In [1]: import numpy as np

In [2]: np.set_printoptions(precision=2, suppress=True, linewidth=100, floatmode="fixed")

In [3]: def rd(a):
   ...:     return np.round(a, 2) + 0
   ...: 

In [4]: M2 = np.array([[1, 2], [2, 0]])

In [5]: C = np.array([[-3, 2], [0, 3]])

In [6]: m1 = np.kron(M2, C)

In [7]: m1
Out[7]: 
array([[-3,  2, -6,  4],
       [ 0,  3,  0,  6],
       [-6,  4,  0,  0],
       [ 0,  6,  0,  0]])

In [8]: r0 = np.array([3, 1, 1, 1])

In [9]: M2 = m1 + np.outer(r0, np.eye(4)[3])

In [10]: M2
Out[10]: 
array([[-3.00,  2.00, -6.00,  7.00],
       [ 0.00,  3.00,  0.00,  7.00],
       [-6.00,  4.00,  0.00,  1.00],
       [ 0.00,  6.00,  0.00,  1.00]])

In [11]: t = np.radians(60)

In [12]: Rm = np.eye(4)

In [13]: Rm[2, 2] = Rm[3, 3] = np.cos(t)

In [14]: Rm[2, 3], Rm[3, 2] = -np.sin(t), np.sin(t)

In [15]: rd(Rm)
Out[15]: 
array([[ 1.00,  0.00,  0.00,  0.00],
       [ 0.00,  1.00,  0.00,  0.00],
       [ 0.00,  0.00,  0.50, -0.87],
       [ 0.00,  0.00,  0.87,  0.50]])

In [16]: M2 = m1 @ Rm.T

In [17]: rd(np.abs(M2 - m1).max(axis=0))
Out[17]: array([0.00, 0.00, 5.20, 7.20])

In [18]: rd(M2)
Out[18]: 
array([[-3.00,  2.00, -6.46, -3.20],
       [ 0.00,  3.00, -5.20,  3.00],
       [-6.00,  4.00,  0.00,  0.00],
       [ 0.00,  6.00,  0.00,  0.00]])

In [19]: rd(np.linalg.svd(m1, compute_uv=False)), rd(np.linalg.svd(M2, compute_uv=False))
Out[19]: (array([10.66,  6.50,  5.54,  3.38]), array([10.66,  6.50,  5.54,  3.38]))

In [20]: np.allclose(m1 @ m1.T, M2 @ M2.T)
Out[20]: True

In [21]: rd(np.linalg.det(Rm)), np.trace(Rm)
Out[21]: (np.float64(1.0), np.float64(3.0))

In [22]: M2 = np.array([[8, 8], [7, 7], [4, 8]])

In [23]: C = np.array([[1, -2, -3, -1], [0, -3, 1, -1]])

In [24]: X = M2 @ C

In [25]: print(X)
[[  8 -40 -16 -16]
 [  7 -35 -14 -14]
 [  4 -32  -4 -12]]

In [26]: # rank 2

In [27]: vec = np.array([3, 1, 1, 0])

In [28]: X @ vec
Out[28]: array([-32, -28, -24])

In [29]: X * vec
Out[29]: 
array([[ 24, -40, -16,   0],
       [ 21, -35, -14,   0],
       [ 12, -32,  -4,   0]])

In [30]: print(X @ (2 * vec))
[-64 -56 -48]

In [31]: (X @ vec).argmax()
Out[31]: np.int64(2)

In [32]: print((X * vec).sum(axis=1))
[-32 -28 -24]

In [33]: X @ np.eye(4)[0]
Out[33]: array([8.00, 7.00, 4.00])

In [34]: M2 = np.array([[2, 0], [2, 3], [0, 4], [4, -5]])

In [35]: np.vstack([X, M2.T]).shape
Out[35]: (5, 4)

In [36]: np.einsum("ik,kj->ij", X, M2)
Out[36]: 
array([[-128, -104],
       [-112,  -91],
       [-104,  -52]])

In [37]: np.linalg.matrix_rank(X @ M2)
Out[37]: np.int64(2)

In [38]: np.einsum("ik,kj->ji", X, M2)
Out[38]: 
array([[-128, -112, -104],
       [-104,  -91,  -52]])

In [39]: np.einsum("ij,ij->i", X, X)
Out[39]: array([2176, 1666, 1200])

In [40]: M2.T @ X.T
Out[40]: 
array([[-128, -112, -104],
       [-104,  -91,  -52]])

In [41]: left, sv, Vh = np.linalg.svd(X, full_matrices=False)

In [42]: np.allclose(left * sv @ Vh, X)
Out[42]: True

In [43]: rd(left.T @ X @ Vh.T)
Out[43]: 
array([[70.63,  0.00,  0.00],
       [ 0.00,  7.35,  0.00],
       [ 0.00,  0.00,  0.00]])

In [44]: rd(np.abs(Vh[0]))
Out[44]: array([0.16, 0.88, 0.29, 0.35])

In [45]: rd(Vh @ Vh.T)
Out[45]: 
array([[1.00, 0.00, 0.00],
       [0.00, 1.00, 0.00],
       [0.00, 0.00, 1.00]])

In [46]: rd(np.sqrt((sv ** 2).sum())), rd(np.linalg.norm(X))
Out[46]: (np.float64(71.01), np.float64(71.01))

In [47]: rd(np.cumsum(sv ** 2) / np.sum(sv ** 2))
Out[47]: array([0.99, 1.00, 1.00])

In [48]: r0, r1 = X[1], X[0]

In [49]: r0 @ r0
Out[49]: np.int64(1666)

In [50]: r0 @ r1
Out[50]: np.int64(1904)

In [51]: pr = (r0 @ r1) / (r0 @ r0) * r0

In [52]: (r1 - pr) @ r0
Out[52]: np.float64(0.0)

In [53]: np.linalg.matrix_rank(np.outer(r0, r1))
Out[53]: np.int64(1)

In [54]: print(np.outer(r0, r1))
[[  56 -280 -112 -112]
 [-280 1400  560  560]
 [-112  560  224  224]
 [-112  560  224  224]]

In [55]: pr
Out[55]: array([  8.00, -40.00, -16.00, -16.00])

In [56]: r1 - pr
Out[56]: array([0.00, 0.00, 0.00, 0.00])

In [57]: left, sv, Vh = np.linalg.svd(X)

In [58]: print(rd(sv))
[70.63  7.35  0.00]

In [59]: M2 = left[:, :2] @ np.diag(sv[:2]) @ Vh[:2]

In [60]: rd(M2)
Out[60]: 
array([[  8.00, -40.00, -16.00, -16.00],
       [  7.00, -35.00, -14.00, -14.00],
       [  4.00, -32.00,  -4.00, -12.00]])

In [61]: np.linalg.matrix_rank(M2)
Out[61]: np.int64(2)

In [62]: rd(np.linalg.norm(X - M2) / np.linalg.norm(X))
Out[62]: np.float64(0.0)

In [63]: feats = np.array([[0.4, 0.0, -0.5],
    ...:     [0.3, -0.9, 1.8],
    ...:     [0.8, 0.4, 0.7],
    ...:     [1.5, 1.3, 0.8],
    ...:     [0.8, 0.8, 0.6],
    ...:     [-0.5, -0.7, -0.4],
    ...:     [2.2, -0.5, 0.5],
    ...:     [1.0, 0.2, 1.3],
    ...:     [-1.5, 0.3, 1.1],
    ...:     [-0.9, 0.6, -1.5],
    ...:     [-0.1, 0.9, 0.4],
    ...:     [0.3, -0.2, 1.5],
    ...:     [0.0, 0.6, -0.8],
    ...:     [-1.3, 0.2, 1.6],
    ...:     [-0.7, -2.3, 0.3],
    ...:     [-0.2, -0.8, -0.7],
    ...:     [-1.0, 1.3, 2.6],
    ...:     [-0.6, 0.8, -0.8],
    ...:     [0.3, -0.7, -0.7],
    ...:     [0.3, 0.9, 1.9],
    ...:     [2.4, -0.3, 1.9],
    ...:     [-0.9, -0.9, 1.8],
    ...:     [-0.9, 0.6, 0.3],
    ...:     [1.9, 0.3, -3.0],
    ...:     [-0.4, 0.7, -0.8],
    ...:     [-1.5, 0.4, -0.5],
    ...:     [-0.4, 0.3, -0.9]])

In [64]: rng = np.random.default_rng(985)

In [65]: feats[:, 0] = 3 * feats[:, 1] + 0.1 * rng.normal(size=27)

In [66]: rd(feats)
Out[66]: 
array([[-0.23,  0.00, -0.50],
       [-2.69, -0.90,  1.80],
       [ 1.19,  0.40,  0.70],
       [ 3.96,  1.30,  0.80],
       [ 2.48,  0.80,  0.60],
       [-2.09, -0.70, -0.40],
       [-1.67, -0.50,  0.50],
       [ 0.64,  0.20,  1.30],
       [ 1.03,  0.30,  1.10],
       [ 1.66,  0.60, -1.50],
       [ 2.77,  0.90,  0.40],
       [-0.70, -0.20,  1.50],
       [ 1.70,  0.60, -0.80],
       [ 0.59,  0.20,  1.60],
       [-6.97, -2.30,  0.30],
       [-2.31, -0.80, -0.70],
       [ 3.97,  1.30,  2.60],
       [ 2.31,  0.80, -0.80],
       [-2.16, -0.70, -0.70],
       [ 2.67,  0.90,  1.90],
       [-1.04, -0.30,  1.90],
       [-2.52, -0.90,  1.80],
       [ 1.86,  0.60,  0.30],
       [ 0.98,  0.30, -3.00],
       [ 2.32,  0.70, -0.80],
       [ 1.09,  0.40, -0.50],
       [ 0.98,  0.30, -0.90]])

In [67]: C = feats[[17, 12]].astype(float)

In [68]: for _ in range(7):
    ...:     idx = np.linalg.norm(feats[:, None] - C, axis=-1).argmin(axis=1)
    ...:     C = np.array([feats[idx == j].mean(axis=0) for j in range(2)])
    ...: 

In [69]: idx
Out[69]: array([0, 1, 0, 0, 0, 1, 1, 0, 0, 0, 0, 1, 0, 0, 1, 1, 0, 0, 1, 0, 1, 1, 0, 0, 0, 0, 0])

In [70]: rd(C)
Out[70]: 
array([[ 1.78,  0.59,  0.14],
       [-2.46, -0.81,  0.67]])

In [71]: np.abs(C[1] - C[0]).argmax()
Out[71]: np.int64(0)

In [72]: Ac = feats - feats.mean(axis=0)

In [73]: left, sv, Vh = np.linalg.svd(Ac, full_matrices=False)

In [74]: np.searchsorted(np.cumsum(sv ** 2) / (sv ** 2).sum(), 0.9) + 1
Out[74]: np.int64(2)
